>>> import numpy as np
>>> np.set_printoptions(precision=3, suppress=True, linewidth=200)
>>> tidy = lambda a: np.round(a, 3) + 0
>>> other = np.array([[2, 2, -1, -2, 2],
...     [-3, 0, 2, -2, 0],
...     [-3, 0, -1, -2, 0],
...     [1, 3, 3, 0, -2],
...     [2, 3, -2, -3, -1]])
>>> data = np.triu(other)
>>> data
array([[ 2,  2, -1, -2,  2],
       [ 0,  0,  2, -2,  0],
       [ 0,  0, -1, -2,  0],
       [ 0,  0,  0,  0, -2],
       [ 0,  0,  0,  0, -1]])
>>> Uu, s, VT = np.linalg.svd(data)
>>> np.argmax(s[:-1] / (s[1:] + 1e-6)) + 1
np.int64(4)
>>> other = Uu[:, :4] @ np.diag(s[:4]) @ VT[:4]
>>> tidy(other)
array([[ 2.,  2., -1., -2.,  2.],
       [ 0.,  0.,  2., -2.,  0.],
       [ 0.,  0., -1., -2.,  0.],
       [ 0.,  0.,  0.,  0., -2.],
       [ 0.,  0.,  0.,  0., -1.]])
>>> np.linalg.matrix_rank(other)
np.int64(4)
>>> np.linalg.matrix_rank(data, rtol=0.05)
np.int64(4)
>>> tidy(np.linalg.norm(data - other) / np.linalg.norm(data))
np.float64(0.0)
>>> G = data.T @ data
>>> tidy(np.linalg.eigvalsh(G)[::-1])
array([20.48 ,  8.12 ,  4.458,  1.942,  0.   ])
>>> np.linalg.matrix_rank(G)
np.int64(4)
>>> G
array([[ 4,  4, -2, -4,  4],
       [ 4,  4, -2, -4,  4],
       [-2, -2,  6,  0, -2],
       [-4, -4,  0, 12, -4],
       [ 4,  4, -2, -4,  9]])
>>> (data @ data.T).shape
(5, 5)
>>> np.diag(G)
array([ 4,  4,  6, 12,  9])
>>> W = np.array([[1, 1, -1, 3],
...     [0, 1, 0, 1],
...     [3, -3, 0, -1],
...     [1, 2, 1, 0],
...     [2, -2, -1, -3]])
>>> c = np.array([-4, -6, 9, -5])
>>> act = np.maximum(data @ W + c, 0)
>>> (act > 0).astype(int)
array([[0, 0, 1, 0],
       [0, 0, 1, 0],
       [0, 0, 1, 0],
       [0, 0, 1, 1],
       [0, 0, 1, 0]])
>>> Z = np.array([[-3, 4, 7], [7, -2, -9], [0, 9, 7], [-1, 6, 7]])
>>> W @ Z
array([[  1,  11,  12],
       [  6,   4,  -2],
       [-29,  12,  41],
       [ 11,   9,  -4],
       [-17, -15,   4]])
>>> (act @ Z).round(6).argmax(axis=1)
array([1, 1, 1, 1, 1])
>>> np.linalg.cond(data) > 100
np.True_
>>> np.linalg.matrix_rank(data, rtol=0.1)
np.int64(4)
>>> tidy(np.linalg.norm(data, 2) / np.linalg.norm(data))
np.float64(0.765)
>>> Uu, s, VT = np.linalg.svd(data)
>>> evecs = VT[:(s > 1e-8).sum()]
>>> rng = np.random.default_rng(3686)
>>> x0 = data[0] + 2 * data[1] + rng.integers(2) * np.eye(5)[2]
>>> x0
array([ 2.,  2.,  3., -6.,  2.])
>>> tidy(np.linalg.norm(x0 - evecs.T @ evecs @ x0))
np.float64(0.0)
>>> np.allclose(evecs.T @ evecs @ x0, x0)
True
>>> J = np.loadtxt("x.csv", delimiter=",")
>>> J
array([[-3.,  3.,  2., -2.,  3.,  1.,  0., -1., -3.,  1.],
       [-2.,  4., -1., -5.,  4.,  0., -3.,  1.,  0.,  1.],
       [ 0.,  1., -4., -7.,  4., -1., -2.,  3., -1., -1.],
       [ 0.,  1., -4., -7.,  7., -1., -4.,  4., -4., -4.],
       [ 2.,  0., -3., -8.,  8.,  1., -5.,  5., -1., -1.],
       [ 0.,  1., -3., -5.,  8.,  2., -6.,  3.,  2., -4.],
       [-2.,  4., -2., -7.,  5., -1., -9.,  2.,  1., -2.],
       [-2.,  5., -2., -8.,  7., -3., -6.,  0.,  3.,  1.],
       [ 1.,  5., -2., -5.,  5., -2., -8., -1.,  2.,  1.],
       [-1.,  2.,  1., -3.,  5., -1., -5.,  2., -1., -1.],
       [ 2.,  0.,  4.,  0.,  7.,  0., -6.,  1.,  0.,  2.],
       [ 2.,  3.,  2., -1.,  7., -1., -3., -2., -2.,  3.],
       [ 3.,  6.,  1.,  0.,  8.,  0., -1., -2.,  1.,  6.],
       [ 1.,  3.,  1., -3.,  9.,  3.,  0., -5.,  2.,  9.],
       [-2.,  2.,  1., -2., 11.,  4.,  3., -2.,  0.,  8.],
       [-5., -1.,  0.,  1.,  9.,  3.,  5., -4.,  3.,  7.],
       [-4., -2.,  0.,  1.,  7.,  4.,  5., -4.,  0.,  7.]])
>>> x0 = np.array([-1, 2, 0, 2, 1, 3, -3, -3, 0, 2])
>>> y = J @ x0
>>> try:
...     np.linalg.solve(J, y)
... except np.linalg.LinAlgError as e:
...     print("failed:", e)
... 
failed: Last 2 dimensions of the array must be square
>>> y
array([ 16.,  12., -16., -16.,  -9.,   7.,  15.,  14.,  27.,   8.,  24.,  27.,  38.,  50.,  38.,  34.,  32.])
>>> tidy(np.linalg.pinv(J) @ J)
array([[1., 0., 0., 0., 0., 0., 0., 0., 0., 0.],
       [0., 1., 0., 0., 0., 0., 0., 0., 0., 0.],
       [0., 0., 1., 0., 0., 0., 0., 0., 0., 0.],
       [0., 0., 0., 1., 0., 0., 0., 0., 0., 0.],
       [0., 0., 0., 0., 1., 0., 0., 0., 0., 0.],
       [0., 0., 0., 0., 0., 1., 0., 0., 0., 0.],
       [0., 0., 0., 0., 0., 0., 1., 0., 0., 0.],
       [0., 0., 0., 0., 0., 0., 0., 1., 0., 0.],
       [0., 0., 0., 0., 0., 0., 0., 0., 1., 0.],
       [0., 0., 0., 0., 0., 0., 0., 0., 0., 1.]])
>>> tidy(np.linalg.lstsq(J, y)[0])
array([-1.,  2.,  0.,  2.,  1.,  3., -3., -3.,  0.,  2.])
>>> tidy(np.linalg.solve(J.T @ J, J.T @ y))
array([-1.,  2.,  0.,  2.,  1.,  3., -3., -3.,  0.,  2.])
>>> y = y + 0.1 * rng.normal(size=17)
>>> tidy(y)
array([ 15.973,  12.093, -16.02 , -15.83 ,  -9.009,   6.968,  14.944,  13.937,  26.962,   8.19 ,  23.901,  27.032,  38.024,  49.95 ,  37.916,  34.06 ,  31.968])
>>> c, *_ = np.linalg.lstsq(J, y)
>>> c.round()
array([-1.,  2., -0.,  2.,  1.,  3., -3., -3., -0.,  2.])
>>> tidy(np.linalg.norm(y - J @ c))
np.float64(0.252)
>>> other = J[0, 0] * J[1:] - np.outer(J[1:, 0], J[0])
>>> other
array([[  0.,  -6.,   7.,  11.,  -6.,   2.,   9.,  -5.,  -6.,  -1.],
       [  0.,  -3.,  12.,  21., -12.,   3.,   6.,  -9.,   3.,   3.],
       [  0.,  -3.,  12.,  21., -21.,   3.,  12., -12.,  12.,  12.],
       [  0.,  -6.,   5.,  28., -30.,  -5.,  15., -13.,   9.,   1.],
       [  0.,  -3.,   9.,  15., -24.,  -6.,  18.,  -9.,  -6.,  12.],
       [  0.,  -6.,  10.,  17.,  -9.,   5.,  27.,  -8.,  -9.,   8.],
       [  0.,  -9.,  10.,  20., -15.,  11.,  18.,  -2., -15.,  -1.],
       [  0., -18.,   4.,  17., -18.,   5.,  24.,   4.,  -3.,  -4.],
       [  0.,  -3.,  -1.,   7., -12.,   4.,  15.,  -7.,   0.,   4.],
       [  0.,  -6., -16.,   4., -27.,  -2.,  18.,  -1.,   6.,  -8.],
       [  0., -15., -10.,   7., -27.,   1.,   9.,   8.,  12., -11.],
       [  0., -27.,  -9.,   6., -33.,  -3.,   3.,   9.,   6., -21.],
       [  0., -12.,  -5.,  11., -30., -10.,  -0.,  16.,  -3., -28.],
       [  0.,   0.,   1.,   2., -27., -10.,  -9.,   4.,  -6., -22.],
       [  0.,  18.,  10., -13., -12.,  -4., -15.,   7., -24., -16.],
       [  0.,  18.,   8., -11.,  -9.,  -8., -15.,   8., -12., -17.]])
>>> np.flatnonzero(~other.round(6).any(axis=1))
array([], dtype=int64)
>>> np.linalg.matrix_rank(other), np.linalg.matrix_rank(J)
(np.int64(9), np.int64(10))
>>> other = J / np.linalg.norm(J, axis=1, keepdims=True)
>>> G = other @ other.T
>>> tidy(np.linalg.norm(other, axis=1))
array([1., 1., 1., 1., 1., 1., 1., 1., 1., 1., 1., 1., 1., 1., 1., 1., 1.])
>>> arr = np.load("w.npy")
>>> arr
array([[3., 1., 0., 0.],
       [0., 3., 1., 0.],
       [0., 0., 3., 1.],
       [0., 0., 0., 3.]])
>>> labels = rng.permutation(4)
>>> other = arr[:, labels] * rng.choice([-1, 1], 4)
>>> other
array([[ 0.,  0.,  1., -3.],
       [ 0.,  1.,  3., -0.],
       [ 1.,  3.,  0., -0.],
       [ 3.,  0.,  0., -0.]])
>>> Uu, _, VT = np.linalg.svd(arr.T @ other)
>>> labels
array([3, 2, 1, 0])
>>> other = np.linalg.invert(arr)
Traceback (most recent call last):
  File "<python-input-64>", line 1, in <module>
    other = np.linalg.invert(arr)
            ^^^^^^^^^^^^^^^^
AttributeError: module 'numpy.linalg' has no attribute 'invert'
>>> other = np.linalg.inv(arr)
>>> tidy(np.linalg.det(arr) * other)
array([[27., -9.,  3., -1.],
       [ 0., 27., -9.,  3.],
       [ 0.,  0., 27., -9.],
       [ 0.,  0.,  0., 27.]])
>>> tidy(np.linalg.slogdet(arr)[0])
np.float64(1.0)
>>> tidy(np.linalg.det(arr) * np.linalg.det(other))
np.float64(1.0)
>>> np.unravel_index(np.abs(arr).argmax(), arr.shape)
(np.int64(0), np.int64(0))
>>> np.count_nonzero(arr)
np.int64(7)
>>> arr - arr[0]
array([[ 0.,  0.,  0.,  0.],
       [-3.,  2.,  1.,  0.],
       [-3., -1.,  3.,  1.],
       [-3., -1.,  0.,  3.]])
>>> tidy(np.linalg.norm(arr))
np.float64(6.245)
>>> arr[4]
Traceback (most recent call last):
  File "<python-input-73>", line 1, in <module>
    arr[4]
    ~~~^^^
IndexError: index 4 is out of bounds for axis 0 with size 4
>>> np.zeros(4, 4)
Traceback (most recent call last):
  File "<python-input-74>", line 1, in <module>
    np.zeros(4, 4)
    ~~~~~~~~^^^^^^
TypeError: Cannot interpret '4' as a data type
>>> labels = rng.permutation(4)
>>> labels
array([3, 2, 1, 0])
>>> other = arr[labels][:, labels]
>>> tidy(np.sort(np.abs(np.linalg.eigvals(other))))
array([3., 3., 3., 3.])
>>> np.trace(other)
np.float64(12.0)
>>> np.diag(other)
array([3., 3., 3., 3.])
>>> mat = np.loadtxt("run16.csv", delimiter=",")
>>> mat
array([[4., 4., 0., 0.],
       [2., 0., 0., 0.],
       [2., 2., 2., 2.],
       [1., 0., 1., 0.]])
>>> tidy(np.linalg.matrix_power(mat, 2))
array([[24., 16.,  0.,  0.],
       [ 8.,  8.,  0.,  0.],
       [18., 12.,  6.,  4.],
       [ 6.,  6.,  2.,  2.]])
>>> assert mat == mat.T
Traceback (most recent call last):
  File "<python-input-84>", line 1, in <module>
    assert mat == mat.T
           ^^^^^^^^^^^^
ValueError: The truth value of an array with more than one element is ambiguous. Use a.any() or a.all()
>>> (mat - mat.T) / 2
array([[ 0. ,  1. , -1. , -0.5],
       [-1. ,  0. , -1. ,  0. ],
       [ 1. ,  1. ,  0. ,  0.5],
       [ 0.5,  0. , -0.5,  0. ]])
>>> tidy(np.abs(np.linalg.eigvals(mat)).max())
np.float64(5.464)
>>> (mat + mat.T) / 2
array([[4. , 3. , 1. , 0.5],
       [3. , 0. , 1. , 0. ],
       [1. , 1. , 2. , 1.5],
       [0.5, 0. , 1.5, 0. ]])
